$ python3 -q
>>> import numpy as np
>>> from numpy import linalg as LA
>>> np.set_printoptions(precision=2, suppress=True, linewidth=100, legacy="1.25")
>>> def tidy(a):
...     return np.round(a, 2) + 0
... 
>>> F = np.array([[1, 0, 3, 0], [3, 1, 9, 3], [1, 0, 3, 0], [3, 1, 9, 3]])
>>> print([round(float(x), 2) for x in LA.svd(F, compute_uv=False)[:3]])
[14.77, 1.35, 0.0]
>>> theta = np.radians(135)
>>> Rm = np.eye(4)
>>> Rm[1, 1] = Rm[2, 2] = np.cos(theta)
>>> Rm[1, 2], Rm[2, 1] = -np.sin(theta), np.sin(theta)
>>> print(tidy(Rm))
[[ 1.    0.    0.    0.  ]
 [ 0.   -0.71 -0.71  0.  ]
 [ 0.    0.71 -0.71  0.  ]
 [ 0.    0.    0.    1.  ]]
>>> Y = F @ Rm.T
>>> print(tidy(LA.det(Rm)), tidy(np.trace(Rm)))
1.0 0.59
>>> print(np.allclose(LA.norm(F, axis=1), LA.norm(Y, axis=1)))
True
>>> J = np.loadtxt("data.csv", delimiter=",")
>>> print(J)
[[ 0.5  -0.6   1.7   2.5  -0.8  -0.4   1.4  -0.4   1.1  -1.2   0.3   0.57]
 [ 1.3   0.4   1.   -1.7  -0.2  -0.1  -1.3   0.1  -2.1   0.2  -0.3  -1.14]
 [ 0.2  -2.3  -0.2  -0.2  -1.6  -1.   -1.2  -0.6   0.9   0.4   0.2   0.6 ]
 [-0.2   0.4  -0.8  -2.4  -0.3   0.6  -2.4   1.3   0.5   0.1  -1.9  -3.8 ]
 [-0.1  -1.1   0.3   1.3   0.7   0.1   0.   -0.8  -0.3  -0.1   0.   -0.72]
 [ 0.9   0.7  -0.6  -0.5   0.8   0.6   0.7  -0.5   0.2  -0.6   0.3   0.4 ]
 [ 0.1   0.1   0.8   0.7   0.4   1.5   0.1  -0.5   0.1  -1.    0.1   0.47]
 [-0.7   0.   -0.1   1.5   0.2  -2.3   2.   -0.5   0.8  -0.3   0.8   1.17]
 [ 0.4  -1.   -0.3   1.1  -1.    0.4   1.4   0.5  -0.2  -0.3  -0.4  -1.1 ]
 [-0.7   0.2  -1.1  -0.4  -1.3   1.1  -1.    0.5  -1.3  -0.3   0.9   1.94]
 [-1.5  -0.9   0.3   0.5   1.6  -1.    0.4  -0.3  -1.1  -0.5  -0.2  -0.25]
 [-1.   -0.1  -1.2   0.3   0.4   1.    3.2   0.2   1.4  -0.7  -0.8  -1.59]
 [ 0.    0.7  -1.4   0.4  -0.7   1.7   0.3   0.5  -0.7   1.3  -0.7  -1.41]
 [-2.1  -2.    3.6   0.4  -0.8   0.5  -1.1   0.1  -1.7  -0.6  -0.3  -0.64]
 [ 0.6  -0.7  -0.3  -0.2  -0.1  -0.3  -0.7   0.9   0.1  -0.9  -1.1  -2.12]
 [ 1.2   0.8   0.    0.   -0.6   0.4   1.1  -0.3   1.4   0.8   0.7   1.49]]
>>> Y = np.c_[J[:, :7] @ np.array([[1, 0, -1, 1, 1, 0, -1],
...     [-1, 0, 2, -2, -1, 2, 2],
...     [0, 0, 0, -1, 2, 2, -1],
...     [-1, -2, 2, -2, 0, 1, -2],
...     [1, 0, 0, -2, -1, -2, 2],
...     [-2, 2, -1, 2, 1, 1, 1],
...     [0, -1, -2, 1, 0, 0, 0]]), np.array([-5, -5, 4, -3, -5, 5, -1, 3, 3, 2, -2, 4, 4, -4, 0, -1])]
>>> print(tidy(Y))
[[ -1.4  -7.2   0.9  -2.8   4.9   5.9 -10.4  -5. ]
 [  2.6   4.5  -1.2   1.8   3.    1.4   1.4  -5. ]
 [  3.1  -0.4  -1.8   5.4   2.7  -3.   -8.4   4. ]
 [  0.3   8.4   0.4   4.   -1.3  -2.    6.6  -3. ]
 [  0.2  -2.4   0.4  -2.    1.   -1.6  -3.5  -5. ]
 [  0.3   1.5  -2.5   1.4  -1.2  -1.3   4.3   5. ]
 [ -3.3   1.5  -0.2   0.    2.7   3.2   0.2  -1. ]
 [  2.6  -9.6   2.   -6.6  -3.4  -1.4  -4.1   3. ]
 [ -1.5  -2.8  -3.4   4.7   2.2   0.9  -5.9   3. ]
 [ -4.    4.    1.2   4.6  -0.7   1.5   1.5   2. ]
 [  2.5  -3.4   0.9  -5.8  -2.6  -4.9   0.6  -2. ]
 [ -2.8  -1.8  -6.    4.2  -2.7  -2.1   3.2   4. ]
 [ -5.2   2.3  -0.1   4.3  -1.1   2.1   2.3   4. ]
 [ -2.3   1.3   0.6  -1.    8.4   5.7  -7.4  -4. ]
 [  2.    0.5  -0.7   1.6   0.5  -2.3  -1.8   0. ]
 [ -1.   -0.3  -2.2   2.7   1.4   3.2  -0.4  -1. ]]
>>> print(LA.matrix_rank(Y))
8
>>> print(tidy(LA.lstsq(J, Y[:, 0])[0]))
[ 1. -1.  0. -1.  1. -2.  0.  0.  0.  0.  0.  0.]
>>> print(tidy(LA.norm(LA.qr(J)[0].T @ Y, axis=0) ** 2 / ((Y ** 2).sum(axis=0) + 1e-12)))
[1.   1.   1.   1.   1.   1.   1.   0.72]
